% ipython --no-banner

In [1]: import numpy as np

In [2]: import numpy.linalg as la

In [3]: np.set_printoptions(suppress=True, linewidth=140)

In [4]: mat = np.load("a.npy")

In [5]: mat.round(1) + 0
Out[5]: 
array([[1. , 0.2, 0. , 0. , 0. , 0. ],
       [0.2, 1. , 0.2, 0. , 0. , 0. ],
       [0. , 0.2, 1. , 0.2, 0. , 0. ],
       [0. , 0. , 0.2, 1. , 0.2, 0. ],
       [0. , 0. , 0. , 0.2, 1. , 0.2],
       [0. , 0. , 0. , 0. , 0.2, 1. ]])

In [6]: rng = np.random.default_rng(58)

In [7]: labels = rng.permutation(6)

In [8]: labels
Out[8]: array([2, 0, 4, 3, 5, 1])

In [9]: Y = mat[labels][:, labels]

In [10]: np.diag(Y)
Out[10]: array([1., 1., 1., 1., 1., 1.])

In [11]: np.round(np.sort(np.abs(la.eigvals(Y))), 1)
Out[11]: array([0.7, 0.8, 0.9, 1. , 1.2, 1.4])

In [12]: np.trace(Y)
Out[12]: np.float64(6.0)

In [13]: np.allclose(Y, mat)
Out[13]: False

In [14]: Y = mat / la.norm(mat, axis=1, keepdims=True)

In [15]: G = Y @ Y.T

In [16]: np.argwhere(np.triu(np.abs(G) > 0.95, 1))
Out[16]: array([], shape=(0, 2), dtype=int64)

In [17]: G.round(1) + 0
Out[17]: 
array([[1. , 0.4, 0.1, 0. , 0. , 0. ],
       [0.4, 1. , 0.4, 0.1, 0. , 0. ],
       [0.1, 0.4, 1. , 0.4, 0.1, 0. ],
       [0. , 0.1, 0.4, 1. , 0.4, 0.1],
       [0. , 0. , 0.1, 0.4, 1. , 0.4],
       [0. , 0. , 0. , 0.1, 0.4, 1. ]])

In [18]: np.round(la.norm(Y, axis=1), 1)
Out[18]: array([1., 1., 1., 1., 1., 1.])

In [19]: x = np.ones(6)

In [20]: for _ in range(3):
    ...:     x = mat @ x
    ...:     x /= la.norm(x)
    ...:     print(round(x @ mat @ x, 1))
    ...: 
1.4
1.4
1.4

In [21]: round(float(la.eigvalsh(mat)[-1]), 1)
Out[21]: 1.4

In [22]: vals, V = la.eigh(mat)

In [23]: x = np.array([-1, -1, 1, 0, 1, 2])

In [24]: np.round(V * np.sqrt(vals) @ V.T, 1) + 0
Out[24]: 
array([[1. , 0.1, 0. , 0. , 0. , 0. ],
       [0.1, 1. , 0.1, 0. , 0. , 0. ],
       [0. , 0.1, 1. , 0.1, 0. , 0. ],
       [0. , 0. , 0.1, 1. , 0.1, 0. ],
       [0. , 0. , 0. , 0.1, 1. , 0.1],
       [0. , 0. , 0. , 0. , 0.1, 1. ]])

In [25]: (np.sign(V[:, -1].round(6)) == np.sign(V[0, -1].round(6))).astype(int)
Out[25]: array([1, 1, 1, 1, 1, 1])

In [26]: np.round(la.eigvalsh(mat[1:, 1:]), 1)
Out[26]: array([0.7, 0.8, 0.9, 1.2, 1.4])

In [27]: np.round(V * np.maximum(vals, 0) @ V.T, 1) + 0
Out[27]: 
array([[1. , 0.2, 0. , 0. , 0. , 0. ],
       [0.2, 1. , 0.2, 0. , 0. , 0. ],
       [0. , 0.2, 1. , 0.2, 0. , 0. ],
       [0. , 0. , 0.2, 1. , 0.2, 0. ],
       [0. , 0. , 0. , 0.2, 1. , 0.2],
       [0. , 0. , 0. , 0. , 0.2, 1. ]])

In [28]: x = np.array([1, -2, 0, 3, 0, 1])

In [29]: target = mat @ x

In [30]: target.round(1)
Out[30]: array([ 0.6, -1.7,  0.2,  3. ,  0.8,  1.1])

In [31]: np.round(la.solve(mat.T, mat[5]), 1)
Out[31]: array([0., 0., 0., 0., 0., 1.])

In [32]: np.round(la.solve(mat, -1 * target), 1) + 0
Out[32]: array([-1.,  2.,  0., -3.,  0., -1.])

In [33]: basis = np.array([[2, 1, 1, 0, 1, 3, 0], [3, 1, 0, 3, 2, 3, 1]])

In [34]: J = np.repeat(basis, 34 // 2, axis=0)

In [35]: J = J + 0.1 * rng.normal(size=J.shape)

In [36]: J.round(1) + 0
Out[36]: 
array([[ 1.9,  0.9,  1. ,  0.1,  1. ,  3. ,  0. ],
       [ 2. ,  1. ,  0.9, -0.1,  1. ,  3. , -0.1],
       [ 2. ,  1. ,  0.9,  0. ,  1. ,  3.1, -0.1],
       [ 2. ,  1.2,  0.9, -0.1,  1. ,  3. ,  0.1],
       [ 2. ,  1. ,  1.1, -0.1,  0.9,  2.8,  0.1],
       [ 1.8,  1. ,  1.1,  0. ,  0.9,  3.2,  0.2],
       [ 1.9,  0.9,  0.7,  0. ,  0.9,  3.1, -0.1],
       [ 2.1,  1.1,  1. ,  0.2,  0.9,  3.1, -0.1],
       [ 2.1,  1.2,  1. ,  0.1,  1.1,  2.9,  0.1],
       [ 2. ,  1. ,  1.1, -0.1,  1. ,  2.9, -0.1],
       [ 2. ,  1.1,  1. ,  0.1,  0.9,  3.1,  0. ],
       [ 1.9,  0.9,  1.1, -0.1,  1.1,  2.9, -0.2],
       [ 2. ,  1. ,  1.1, -0.1,  1.1,  2.9,  0.1],
       [ 2. ,  1. ,  1.1, -0.1,  1. ,  3.1,  0.1],
       [ 2.2,  0.9,  0.9,  0.1,  1. ,  3. ,  0.2],
       [ 1.9,  0.8,  1.2,  0. ,  1. ,  2.9,  0. ],
       [ 2.1,  1. ,  1.1,  0. ,  1.1,  2.9,  0.2],
       [ 2.9,  0.8,  0. ,  3. ,  2.1,  2.9,  1.2],
       [ 3. ,  1. ,  0.1,  3.2,  1.9,  3. ,  0.9],
       [ 2.8,  0.9,  0. ,  2.9,  2. ,  3. ,  1. ],
       [ 2.8,  0.9,  0.1,  2.9,  2. ,  3. ,  0.9],
       [ 3.1,  0.9,  0.1,  3.1,  1.9,  3.1,  0.8],
       [ 2.9,  1. ,  0. ,  2.9,  2. ,  3.1,  1. ],
       [ 2.9,  1.1, -0.1,  2.8,  2. ,  2.8,  0.9],
       [ 3.1,  0.9,  0. ,  2.9,  1.9,  3. ,  0.9],
       [ 3. ,  0.9,  0. ,  3. ,  2.1,  2.9,  0.9],
       [ 2.9,  0.9, -0.1,  2.7,  1.9,  3.1,  1.2],
       [ 3.1,  1.2, -0.1,  3. ,  1.9,  3. ,  1. ],
       [ 2.9,  0.9,  0.1,  3. ,  2.1,  3. ,  1.1],
       [ 2.9,  1.1,  0. ,  3.1,  1.9,  3. ,  1. ],
       [ 3. ,  1.1, -0.2,  3.2,  2.2,  3.1,  1. ],
       [ 3. ,  1. , -0.1,  2.9,  2. ,  3.3,  1. ],
       [ 2.9,  1. , -0.1,  2.9,  2. ,  3.1,  1.1],
       [ 3.1,  1.1,  0.1,  2.9,  2. ,  3.1,  1. ]])

In [37]: Y = np.c_[J[:, :3] @ np.array([[0, 0, 0], [1, 2, 0], [3, 1, 1]]), np.array([1, -2, 0, -3, 1, -2, 0, -2, 1, -3, 1, -2, -1, 3, 2, -1, -1, 3, 1, -3, -1, -3, 2, -1, 0, 1, 2, 0, 2, 1, 3, 2, -2, 1])]

In [38]: Y.round(1) + 0
Out[38]: 
array([[ 3.9,  2.8,  1. ,  1. ],
       [ 3.7,  2.9,  0.9, -2. ],
       [ 3.8,  3. ,  0.9,  0. ],
       [ 4.1,  3.4,  0.9, -3. ],
       [ 4.2,  3. ,  1.1,  1. ],
       [ 4.4,  3.1,  1.1, -2. ],
       [ 3.1,  2.5,  0.7,  0. ],
       [ 4.1,  3.3,  1. , -2. ],
       [ 4.1,  3.3,  1. ,  1. ],
       [ 4.2,  3.1,  1.1, -3. ],
       [ 4.2,  3.2,  1. ,  1. ],
       [ 4.1,  2.9,  1.1, -2. ],
       [ 4.3,  3.2,  1.1, -1. ],
       [ 4.2,  3.1,  1.1,  3. ],
       [ 3.6,  2.7,  0.9,  2. ],
       [ 4.5,  2.9,  1.2, -1. ],
       [ 4.3,  3.1,  1.1, -1. ],
       [ 0.8,  1.5,  0. ,  3. ],
       [ 1.4,  2.2,  0.1,  1. ],
       [ 1. ,  1.8,  0. , -3. ],
       [ 1.3,  1.9,  0.1, -1. ],
       [ 1.3,  2. ,  0.1, -3. ],
       [ 1. ,  2. ,  0. ,  2. ],
       [ 0.9,  2.1, -0.1, -1. ],
       [ 0.9,  1.7,  0. ,  0. ],
       [ 1. ,  1.9,  0. ,  1. ],
       [ 0.7,  1.8, -0.1,  2. ],
       [ 1. ,  2.4, -0.1,  0. ],
       [ 1.1,  1.8,  0.1,  2. ],
       [ 1. ,  2.1,  0. ,  1. ],
       [ 0.4,  1.9, -0.2,  3. ],
       [ 0.9,  2. , -0.1,  2. ],
       [ 0.9,  2. , -0.1, -2. ],
       [ 1.3,  2.2,  0.1,  1. ]])

In [39]: np.round(la.norm(la.qr(J)[0].T @ Y, axis=0) ** 2 / ((Y ** 2).sum(axis=0) + 1e-12), 1)
Out[39]: array([1. , 1. , 1. , 0.2])

In [40]: np.round(la.lstsq(J, Y[:, 0])[0], 1) + 0
Out[40]: array([0., 1., 3., 0., 0., 0., 0.])

In [41]: la.matrix_rank(Y)
Out[41]: np.int64(3)

In [42]: np.round(la.norm(Y - J @ la.lstsq(J, Y)[0], axis=0), 1) + 0
Out[42]: array([0. , 0. , 0. , 9.5])

In [43]: la.matrix_rank(np.c_[J, Y])
Out[43]: np.int64(8)
